>>> import numpy as np
>>> np.set_printoptions(suppress=True, linewidth=100)
>>> rd = lambda a: np.round(a, 1) + 0
>>> mat = np.load("x.npy")
>>> mat
array([[0, 1, 1, 2],
       [0, 0, 0, 1],
       [0, 0, 0, 0],
       [0, 0, 0, 0]])
>>> U, s, VT = np.linalg.svd(mat)
>>> rd(s)
array([2.6, 0.5, 0. , 0. ])
>>> Y = U[:, :2] @ np.diag(s[:2]) @ VT[:2]
>>> rd(np.linalg.norm(mat - Y, 2)), s[2]
(np.float64(0.0), np.float64(0.0))
>>> np.linalg.matrix_rank(mat, rtol=0.05)
np.int64(2)
>>> feats = np.loadtxt("block17.csv", delimiter=",")
>>> feats
array([[3., 3., 2., 1.],
       [1., 3., 3., 2.],
       [2., 1., 3., 3.],
       [3., 2., 1., 3.]])
>>> Q, V = np.linalg.qr(feats[:, :3])[0], np.linalg.qr(feats[:, 3:])[0]
>>> s = np.linalg.svd(Q.T @ V, compute_uv=False)
>>> rd(np.linalg.norm(Q @ Q.T - V @ V.T, 2))
np.float64(1.0)
>>> M = np.load("sample18.npy")
>>> M
array([[0., 2., 5.],
       [2., 0., 0.],
       [5., 0., 0.]])
>>> # rank 2
>>> evals, V = np.linalg.eigh(M)
>>> rd(evals)
array([-5.4,  0. ,  5.4])
>>> (evals > 1e-8).sum(), (evals < -1e-8).sum()
(np.int64(1), np.int64(1))
>>> rd(V @ np.diag(evals) @ V.T)
array([[0., 2., 5.],
       [2., 0., 0.],
       [5., 0., 0.]])
>>> rd(np.linalg.eigvalsh(M + -3 * np.eye(3)))
array([-8.4, -3. ,  2.4])
>>> np.unique(evals.round(6) + 0, return_counts=True)[1]
array([1, 1, 1])
>>> np.abs(V[:, -1]).round(6).argmax()
np.int64(0)
>>> U, s, VT = np.linalg.svd(M)
>>> V = VT[:(s > 1e-8).sum()]
>>> rng = np.random.default_rng(560879)
>>> x0 = M[0] + 2 * M[1] + rng.integers(2) * np.eye(3)[1]
>>> x0
array([4., 3., 5.])
>>> rd(np.diag(V.T @ V))
array([1. , 0.1, 0.9])
>>> np.allclose(V.T @ V @ x0, x0)
False
